$ ipython --no-banner

In [1]: import numpy as np

In [2]: np.set_printoptions(precision=2, suppress=True, linewidth=140)

In [3]: def tidy(a):
   ...:     return np.round(a, 2) + 0
   ...: 

In [4]: X = np.loadtxt("block3.csv", delimiter=",")

In [5]: print(X)
[[ 10.   0.   5.]
 [  0. -10.  -6.]
 [  5.  -6.   2.]]

In [6]: f = np.array([1, -3, 1])

In [7]: A2 = X + np.outer(f, np.eye(3)[1])

In [8]: print(tidy(np.linalg.det(A2) / np.linalg.det(X)), tidy(1 + np.linalg.solve(X, f)[1]))
0.85 0.85

In [9]: print(np.einsum("ij,ji->", X, X))
326.0

In [10]: print(tidy(np.linalg.det(2 * X)), tidy(np.linalg.det(X)))
-2480.0 -310.0

In [11]: print(tidy(np.linalg.eigvals(X)))
[ 12.73   1.92 -12.66]

In [12]: print(np.kron(np.eye(2, dtype=int), X))
[[ 10.   0.   5.   0.   0.   0.]
 [  0. -10.  -6.   0.  -0.  -0.]
 [  5.  -6.   2.   0.  -0.   0.]
 [  0.   0.   0.  10.   0.   5.]
 [  0.  -0.  -0.   0. -10.  -6.]
 [  0.  -0.   0.   5.  -6.   2.]]

In [13]: print(tidy(np.poly(X)))
[   1.   -2. -161.  310.]

In [14]: print(np.einsum("ii->", X))
2.0

In [15]: rng = np.random.default_rng(51541)

In [16]: lab = rng.permutation(3)

In [17]: A2 = X[:, lab] * rng.choice([-1, 1], 3)

In [18]: print(A2)
[[10. -0.  5.]
 [ 0. 10. -6.]
 [ 5.  6.  2.]]

In [19]: Uu, _, Vh = np.linalg.svd(X.T @ A2)

In [20]: print(tidy(Uu @ Vh))
[[ 1.  0.  0.]
 [ 0. -1.  0.]
 [ 0.  0.  1.]]

In [21]: O, r_ = np.linalg.qr(A2)

In [22]: print(tidy(np.trace(O @ O.T)))
3.0

In [23]: print(tidy(O.T @ O))
[[1. 0. 0.]
 [0. 1. 0.]
 [0. 0. 1.]]

In [24]: vec = np.array([0, 2, 2])

In [25]: target = X @ vec

In [26]: print(target)
[ 10. -32.  -8.]

In [27]: print(tidy(np.linalg.solve(X, -2 * target)))
[ 0. -4. -4.]

In [28]: print(tidy(np.linalg.solve(X, X[:, 2])))
[0. 0. 1.]

In [29]: print(tidy(np.linalg.solve(X.T, X[1])))
[0. 1. 0.]

In [30]: print(tidy(np.linalg.solve(X, target + X[:, 1])))
[0. 3. 2.]

In [31]: W0 = np.loadtxt("arr.csv", delimiter=",")

In [32]: print(W0)
[[ 5.  5. -1.  2.  0. -1.]
 [ 9.  0. -2. -1. -1. -2.]
 [ 0.  0. -1.  3. -2. -2.]
 [ 0.  0. -5. -1.  3.  4.]
 [ 0.  0.  1.  0.  3. -3.]
 [ 0.  0. -2. -3.  5.  5.]]

In [33]: print(np.linalg.norm(W0, axis=1).argmax())
1

In [34]: print(tidy(np.linalg.norm(W0[3] - W0[4])))
9.27

In [35]: print(tidy(np.linalg.norm(W0, "nuc")))
35.53

In [36]: lab = rng.permutation(6)

In [37]: A2 = W0[:, lab] * rng.choice([-1, 1], 6)

In [38]: print(A2)
[[ 1. -2.  5.  0. -5.  1.]
 [ 2.  1.  9. -1. -0.  2.]
 [ 2. -3.  0. -2. -0.  1.]
 [-4.  1.  0.  3. -0.  5.]
 [ 3. -0.  0.  3. -0. -1.]
 [-5.  3.  0.  5. -0.  2.]]

In [39]: Uu, _, Vh = np.linalg.svd(W0.T @ A2)

In [40]: print(tidy(np.linalg.lstsq(W0, A2)[0]))
[[ 0.  0.  1.  0.  0.  0.]
 [ 0.  0.  0.  0. -1.  0.]
 [ 0.  0.  0.  0.  0. -1.]
 [ 0. -1.  0.  0.  0.  0.]
 [ 0.  0.  0.  1.  0.  0.]
 [-1.  0.  0.  0.  0.  0.]]

In [41]: print(lab)
[5 3 0 4 1 2]

In [42]: mat = np.load("sample16.npy")

In [43]: print(mat)
[[-1.07  0.19 -0.18]
 [ 0.19 -1.49  0.46]
 [-0.18  0.46 -1.44]]

In [44]: print(np.all(np.linalg.eigvalsh(mat) > 0))
False

In [45]: m1 = np.array([[25, 13, 17, -20],
    ...:     [13, 10, 2, -5],
    ...:     [17, 2, 26, -25],
    ...:     [-20, -5, -25, 25]])

In [46]: print(m1)
[[ 25  13  17 -20]
 [ 13  10   2  -5]
 [ 17   2  26 -25]
 [-20  -5 -25  25]]

In [47]: vec = np.array([2, -7, -5, 1])

In [48]: print(np.einsum("ij,j->i", m1, vec))
[-146  -59 -135  145]

In [49]: print((m1 * vec).sum(axis=1))
[-146  -59 -135  145]

In [50]: print(np.sign((m1 @ vec).round(6)))
[-1 -1 -1  1]

In [51]: print(m1 * vec)
[[  50  -91  -85  -20]
 [  26  -70  -10   -5]
 [  34  -14 -130  -25]
 [ -40   35  125   25]]

In [52]: print(m1 @ (2 * vec))
[-292 -118 -270  290]

In [53]: print(m1 @ vec)
[-146  -59 -135  145]

In [54]: print(m1 @ np.eye(4)[2])
[ 17.   2.  26. -25.]

In [55]: print(m1 @ np.ones(4))
[ 35.  20.  20. -25.]

In [56]: evals, V = np.linalg.eigh(m1)

In [57]: vec = np.array([0, 2, 1, 3])

In [58]: print(vec @ m1 @ vec)
89

In [59]: print(np.abs(m1).sum(axis=1).max(), np.abs(evals).max())
75 69.0

In [60]: print(tidy(V * np.maximum(evals, 0) @ V.T))
[[ 25.  13.  17. -20.]
 [ 13.  10.   2.  -5.]
 [ 17.   2.  26. -25.]
 [-20.  -5. -25.  25.]]

In [61]: print(tidy(np.linalg.eigvalsh(m1[1:, 1:])))
[ 0.   9.9 51.1]

In [62]: Uu, sigma, Vh = np.linalg.svd(m1)

In [63]: V = Vh[:(sigma > 1e-8).sum()]

In [64]: vec = m1[3] + -2 * m1[0] + rng.integers(2) * np.eye(4)[2]

In [65]: print(vec)
[-70. -31. -58.  65.]

In [66]: print(tidy(V.T @ V))
[[ 0.57  0.45  0.06 -0.2 ]
 [ 0.45  0.48 -0.21  0.05]
 [ 0.06 -0.21  0.55 -0.45]
 [-0.2   0.05 -0.45  0.4 ]]

In [67]: print(np.linalg.matrix_rank(np.vstack([m1, vec])))
3

In [68]: print(np.allclose(V.T @ V @ vec, vec))
False

In [69]: print(tidy(np.diag(V.T @ V)))
[0.57 0.48 0.55 0.4 ]

In [70]: F = np.load("layer17.npy")

In [71]: print(F)
[[  0.03   5.46   3.7    7.37   0.51]
 [  0.01   2.59   1.73   3.59   0.3 ]
 [  0.02   4.61   3.     5.97   0.46]
 [  0.08  -7.21  -4.74  -9.49  -0.77]
 [  0.03   3.54   2.46   4.78   0.41]
 [  0.04  -1.71  -1.23  -2.46  -0.23]
 [ -0.06  -5.48  -3.64  -7.08  -0.5 ]
 [ -0.13   7.98   5.42  10.76   0.84]
 [  0.14   0.82   0.57   1.21  -0.04]
 [  0.06   1.88   1.09   2.3    0.24]
 [  0.03   8.16   5.41  10.81   0.88]
 [ -0.07   4.49   3.06   5.91   0.52]
 [  0.21   5.46   3.65   7.18   0.55]
 [  0.16  -1.9   -1.21  -2.31  -0.22]
 [ -0.04  -7.04  -4.83  -9.63  -0.76]
 [  0.18  -1.9   -1.3   -2.32  -0.23]
 [  0.08   4.54   2.99   6.06   0.48]
 [  0.     7.16   4.83   9.5    0.78]
 [ -0.05   0.82   0.66   1.09   0.18]
 [ -0.11  -6.29  -4.15  -8.29  -0.68]
 [  0.    -8.2   -5.48 -10.74  -0.84]
 [ -0.09  -1.82  -1.3   -2.32  -0.39]
 [  0.15  -4.62  -2.89  -5.79  -0.65]
 [  0.04   8.06   5.38  10.86   0.8 ]
 [  0.03   6.41   4.14   8.4    0.67]
 [  0.21   7.29   4.87   9.48   0.79]
 [  0.3    6.32   4.18   8.44   0.64]
 [ -0.09   2.8    1.68   3.67   0.4 ]]

In [72]: vec = np.array([3, 2, 1, 1, 3])

In [73]: target = F @ vec

In [74]: print(tidy(np.linalg.lstsq(F, target)[0]))
[3. 2. 1. 1. 3.]

In [75]: print(tidy(np.linalg.pinv(F) @ F))
[[1. 0. 0. 0. 0.]
 [0. 1. 0. 0. 0.]
 [0. 0. 1. 0. 0.]
 [0. 0. 0. 1. 0.]
 [0. 0. 0. 0. 1.]]

In [76]: target = target + 0.1 * rng.normal(size=28)

In [77]: print(tidy(target))
[ 23.66  11.37  19.54 -30.58  15.65  -7.7  -23.16  34.17   3.49   8.21  35.24  19.16  24.16  -7.54 -31.1   -7.65  19.8   30.9    3.77
 -27.25 -35.08  -8.72 -19.26  34.79  27.18  32.05  28.22  11.91]

In [78]: coef, *_ = np.linalg.lstsq(F, target)

In [79]: print(tidy(coef))
[3.38 1.74 1.22 1.04 3.52]

In [80]: print(coef.round())
[3. 2. 1. 1. 4.]
